$ python3 -q
>>> import numpy as np
>>> np.set_printoptions(suppress=True, linewidth=200)
>>> J = np.load("case19.npy")
>>> print(J)
[[ 1 -3  2]
 [-3  9 -6]
 [ 2 -6  4]]
>>> # symmetric
>>> print((J - J.T) / 2)
[[0. 0. 0.]
 [0. 0. 0.]
 [0. 0. 0.]]
>>> np.round(np.linalg.det(J), 1)
np.float64(0.0)
>>> np.trace(J)
np.int64(14)
>>> np.allclose(J @ J.T, J.T @ J)
True
>>> proj = np.triu(np.array([[3, 4, -3], [8, -3, 7], [-9, 6, 2]]), 1) + np.eye(3)
>>> B = proj @ J @ np.linalg.inv(proj)
>>> B
array([[ -17.,  119., -918.],
       [  11.,  -77.,  594.],
       [   2.,  -14.,  108.]])
>>> np.trace(B), np.trace(J)
(np.float64(14.0), np.int64(14))
>>> print(np.round(np.poly(B), 1) + 0)
[  1. -14.   0.   0.]
>>> proj @ J - J @ proj
array([[-18.,  50., -12.],
       [ 14., -30., -44.],
       [  0.,  -8.,  48.]])
>>> np.round(B @ np.linalg.pinv(B) @ B, 1)
array([[ -17.,  119., -918.],
       [  11.,  -77.,  594.],
       [   2.,  -14.,  108.]])
>>> np.linalg.lstsq(B[:-1].T, B[-1])[2]
np.int32(1)
>>> np.allclose(B[:-1].T @ np.linalg.lstsq(B[:-1].T, B[-1])[0], B[-1])
True
>>> np.abs(np.diag(np.linalg.qr(B)[1])) > 1e-9
array([ True, False, False])
>>> m1 = np.loadtxt("out9.csv", delimiter=",")
>>> m1
array([[ 1.8, -0.2, -1. , -0.3,  0.7],
       [-1.2, -0.3,  0. ,  2.2, -1.8],
       [ 0.4, -0.5, -1.5, -2.1,  1.3],
       [-0.9, -1.2,  0.6,  1. ,  0.5]])
>>> u, g = m1[2], m1[1]
>>> print(round(float(u @ g), 1))
-7.3
>>> pr = (u @ g) / (u @ u) * u
>>> print(np.round(g - pr, 1))
[-0.9 -0.7 -1.2  0.5 -0.7]
>>> np.round(np.linalg.norm(u + g) ** 2 + np.linalg.norm(u - g) ** 2, 1)
np.float64(36.7)
>>> np.round(np.outer(u, g), 1)
array([[-0.5, -0.1,  0. ,  0.9, -0.7],
       [ 0.6,  0.2, -0. , -1.1,  0.9],
       [ 1.8,  0.4, -0. , -3.3,  2.7],
       [ 2.5,  0.6, -0. , -4.6,  3.8],
       [-1.6, -0.4,  0. ,  2.9, -2.3]])
>>> np.linalg.matrix_rank(np.outer(u, g))
np.int64(1)
>>> gram = m1.T @ m1
>>> np.round(np.diag(gram), 1)
array([ 5.6,  1.8,  3.6, 10.3,  5.7])
>>> print(np.round(np.linalg.eigvalsh(gram)[::-1], 1) + 0)
[19.7  3.3  2.4  1.7  0. ]
>>> (m1 @ m1.T).shape
(4, 4)
>>> np.allclose(gram, gram.T)
True
>>> gram.round(1)
array([[ 5.6,  0.9, -2.9, -4.9,  3.5],
       [ 0.9,  1.8,  0.2, -0.7, -0.8],
       [-2.9,  0.2,  3.6,  4. , -2.4],
       [-4.9, -0.7,  4. , 10.3, -6.4],
       [ 3.5, -0.8, -2.4, -6.4,  5.7]])
>>> print(np.linalg.matrix_rank(gram))
4
>>> B = m1 / np.linalg.norm(m1, axis=1, keepdims=True)
>>> gram = B @ B.T
>>> print(np.round(np.linalg.norm(B, axis=1), 1))
[1. 1. 1. 1.]
>>> np.argwhere(np.triu(np.abs(gram) > 0.95, 1))
array([], shape=(0, 2), dtype=int64)
>>> round(float(np.degrees(np.arccos(np.clip(gram[3, 0], -1, 1)))), 1)
116.5
>>> print((np.abs(gram) > 0.9).astype(int))
[[1 0 0 0]
 [0 1 0 0]
 [0 0 1 0]
 [0 0 0 1]]
>>> B = m1 / np.sqrt((m1 ** 2).mean(axis=1, keepdims=True))
>>> np.linalg.matrix_rank(B) == np.linalg.matrix_rank(m1)
np.True_
>>> np.round(m1 - m1.mean(axis=1, keepdims=True), 1) + 0
array([[ 1.6, -0.4, -1.2, -0.5,  0.5],
       [-1. , -0.1,  0.2,  2.4, -1.6],
       [ 0.9,  0. , -1. , -1.6,  1.8],
       [-0.9, -1.2,  0.6,  1. ,  0.5]])
>>> W0 = np.load("run18.npy")
>>> W0
array([[ 1,  1, -1, -1,  1,  1, -1, -1],
       [ 1, -1,  1, -1, -1,  1, -1,  1],
       [ 1,  1,  1,  1, -1, -1, -1, -1],
       [ 1, -1, -1,  1,  1, -1, -1,  1],
       [ 1,  1,  1,  1,  1,  1,  1,  1]])
>>> Uu, sv, Vh = np.linalg.svd(W0, full_matrices=False)
>>> (sv > 1e-8).sum()
np.int64(5)
>>> np.round(Vh @ Vh.T, 1) + 0
array([[1., 0., 0., 0., 0.],
       [0., 1., 0., 0., 0.],
       [0., 0., 1., 0., 0.],
       [0., 0., 0., 1., 0.],
       [0., 0., 0., 0., 1.]])
>>> print(np.allclose(Uu * sv @ Vh, W0))
True
>>> Uu.shape, sv.shape, Vh.shape
((5, 5), (5,), (5, 8))
>>> sv.round(1)
array([2.8, 2.8, 2.8, 2.8, 2.8])
>>> np.round(Uu.T @ W0 @ Vh.T, 1) + 0
array([[2.8, 0. , 0. , 0. , 0. ],
       [0. , 2.8, 0. , 0. , 0. ],
       [0. , 0. , 2.8, 0. , 0. ],
       [0. , 0. , 0. , 2.8, 0. ],
       [0. , 0. , 0. , 0. , 2.8]])
>>> B = W0 / np.linalg.norm(W0, axis=1, keepdims=True)
>>> gram = B @ B.T
>>> np.round(np.linalg.norm(B, axis=1), 1)
array([1., 1., 1., 1., 1.])
>>> gram.round(1) + 0
array([[1., 0., 0., 0., 0.],
       [0., 1., 0., 0., 0.],
       [0., 0., 1., 0., 0.],
       [0., 0., 0., 1., 0.],
       [0., 0., 0., 0., 1.]])
>>> np.degrees(np.arccos(np.clip(gram[1, 0], -1, 1)))
np.float64(90.0)
>>> np.argwhere(np.triu(np.abs(gram) > 0.95, 1))
array([], shape=(0, 2), dtype=int64)
>>> vec = np.array([3, -3, 1, 3, -1, -2, 3, -2])
>>> np.linalg.norm(W0 @ vec) <= np.linalg.norm(W0, 2) * np.linalg.norm(vec) + 1e-9
np.True_
>>> W0 @ np.ones(8)
array([0., 0., 0., 0., 8.])
>>> np.sign((W0 @ vec).round(6))
array([-1, -1,  1,  1,  1])
>>> (W0 @ vec).argmax()
np.int64(2)
>>> vec = np.array([-3, -1, 1, 2, -1])
>>> np.round(np.einsum("ij,j->i", m1, vec), 1)
array([-7.5, 10.1, -7.7,  6. ])
>>> np.round(m1 @ vec, 1)
array([-7.5, 10.1, -7.7,  6. ])
>>> np.round((m1 * vec).sum(axis=1), 1)
array([-7.5, 10.1, -7.7,  6. ])
>>> m1 @ np.eye(5)[4]
array([ 0.7, -1.8,  1.3,  0.5])
>>> np.round(m1 @ (2 * vec), 1)
array([-15. ,  20.2, -15.4,  12. ])
>>> np.round(m1 @ np.ones(5), 1)
array([ 1. , -1.1, -2.4,  0. ])
>>> W1 = np.array([[1, -2, -2],
...     [0, 1, 2],
...     [0, -2, -2],
...     [2, -1, -1],
...     [1, 1, -2],
...     [0, -1, -1],
...     [-2, -2, 1],
...     [1, 1, 0]])
>>> b = np.array([-9, -5, 5])
>>> act = np.maximum(W0 @ W1 + b, 0)
>>> (act > 0).astype(int)
array([[0, 0, 1],
       [0, 0, 0],
       [0, 0, 1],
       [0, 0, 0],
       [0, 0, 0]])
>>> (act > 0).mean(axis=0)
array([0. , 0. , 0.4])
>>> W2 = np.array([[8, 3, 5], [5, 8, 0], [2, 7, 1]])
>>> print(act @ W2)
[[ 8 28  4]
 [ 0  0  0]
 [ 8 28  4]
 [ 0  0  0]
 [ 0  0  0]]
>>> arr = np.array([[2, 1, -2], [1, 2, 1], [-2, 1, 2]])
>>> ev, vecs = np.linalg.eigvalsh(arr)
Traceback (most recent call last):
  File "<python-input-79>", line 1, in <module>
    ev, vecs = np.linalg.eigvalsh(arr)
    ^^^^^^^^
ValueError: too many values to unpack (expected 2)
>>> ev, vecs = np.linalg.eigh(arr)
>>> np.round(np.linalg.svd(arr, compute_uv=False), 1)
array([4. , 2.7, 0.7])
>>> np.round(np.linalg.eigvalsh(arr @ arr), 1)
array([ 0.5,  7.5, 16. ])
>>> (ev > 1e-8).sum(), (ev < -1e-8).sum()
(np.int64(2), np.int64(1))
>>> print(np.abs(vecs[:, -1]).round(6).argmax())
0
>>> np.unique(ev.round(6) + 0, return_counts=True)[1]
array([1, 1, 1])
>>> np.round(np.linalg.eigvalsh(arr + 2 * np.eye(3)), 1)
array([1.3, 4.7, 6. ])
>>> ev.round(1)
array([-0.7,  2.7,  4. ])
>>> np.round(vecs.T @ arr @ vecs, 1) + 0
array([[-0.7,  0. ,  0. ],
       [ 0. ,  2.7,  0. ],
       [ 0. ,  0. ,  4. ]])
>>> B = arr[0, 0] * arr[1:] - np.outer(arr[1:, 0], arr[0])
>>> B
array([[0, 3, 4],
       [0, 4, 0]])
>>> print(np.flatnonzero(~B.round(6).any(axis=1)))
[]
>>> arr[:, 0] / arr[0, 0]
array([ 1. ,  0.5, -1. ])
>>> np.linalg.matrix_rank(B), np.linalg.matrix_rank(arr)
(np.int64(2), np.int64(3))
>>> data = 3 * np.eye(4) + np.eye(4, k=1)
>>> data
array([[3., 1., 0., 0.],
       [0., 3., 1., 0.],
       [0., 0., 3., 1.],
       [0., 0., 0., 3.]])
>>> np.round(np.linalg.matrix_power(data - np.diag(np.diag(data)), 4), 1)
array([[0., 0., 0., 0.],
       [0., 0., 0., 0.],
       [0., 0., 0., 0.],
       [0., 0., 0., 0.]])
>>> data @ data
array([[9., 6., 1., 0.],
       [0., 9., 6., 1.],
       [0., 0., 9., 6.],
       [0., 0., 0., 9.]])
>>> np.linalg.matrix_rank(data - data[0, 0] * np.eye(4))
np.int64(3)
>>> proj = np.triu(np.array([[0, -5, -4, -3], [0, 1, -3, -2], [4, 2, -1, -2], [-1, -5, 3, -3]]), 1) + np.eye(4)
>>> B = proj @ data @ np.linalg.inv(proj)
>>> np.trace(B), np.trace(data)
(np.float64(12.0), np.float64(12.0))
>>> round(float(np.linalg.det(B)), 1)
81.0
>>> B
array([[ 3.,  1., -2., -6.],
       [ 0.,  3.,  1., -1.],
       [ 0.,  0.,  3.,  1.],
       [ 0.,  0.,  0.,  3.]])
>>> proj @ data - data @ proj
array([[ 0.,  0., -2., -2.],
       [ 0.,  0.,  0., -1.],
       [ 0.,  0.,  0.,  0.],
       [ 0.,  0.,  0.,  0.]])
>>> np.linalg.matrix_rank(B)
np.int64(4)
>>> B = np.array([[0, 2, 1], [1, 1, 1], [0, 1, 3], [2, 1, 0]])
>>> print(B.T @ data.T)
[[1. 3. 2. 6.]
 [7. 4. 4. 3.]
 [4. 6. 9. 0.]]
>>> np.einsum("ik,kj->ji", data, B)
array([[1., 3., 2., 6.],
       [7., 4., 4., 3.],
       [4., 6., 9., 0.]])
>>> np.vstack([data, B.T]).shape
(7, 4)
>>> np.linalg.matrix_rank(data @ B)
np.int64(3)
>>> np.einsum("ij,ij->i", data, data)
array([10., 10., 10.,  9.])
>>> B = np.linalg.inv(data)
>>> round(np.linalg.det(data) * np.linalg.det(B), 1)
np.float64(1.0)
>>> print(np.round(np.linalg.cond(data), 1))
1.7
>>> np.allclose(B, data.T)
False
>>> np.round(np.linalg.inv(B), 1)
array([[3., 1., 0., 0.],
       [0., 3., 1., 0.],
       [0., 0., 3., 1.],
       [0., 0., 0., 3.]])
>>> A = np.load("layer8.npy")
>>> A
array([[-1.7, -3. ,  1. ,  1. ,  1. ],
       [ 0. , -2.7, -3. ,  2. , -3. ],
       [-1. , -2. ,  0.3,  3. , -2. ],
       [-1. , -1. ,  0. , -2.7, -1. ],
       [-2. , -3. ,  1. ,  1. ,  1.3]])
>>> th = np.radians(72)
>>> Rm = np.eye(5)
>>> Rm[3, 3] = Rm[1, 1] = np.cos(th)
>>> Rm[3, 1], Rm[1, 3] = -np.sin(th), np.sin(th)
>>> Rm.round(1)
array([[ 1. ,  0. ,  0. ,  0. ,  0. ],
       [ 0. ,  0.3,  0. ,  1. ,  0. ],
       [ 0. ,  0. ,  1. ,  0. ,  0. ],
       [ 0. , -1. ,  0. ,  0.3,  0. ],
       [ 0. ,  0. ,  0. ,  0. ,  1. ]])
>>> B = A @ Rm.T
>>> np.allclose(np.linalg.norm(A, axis=1), np.linalg.norm(B, axis=1))
True
>>> np.allclose(A @ A.T, B @ B.T)
True
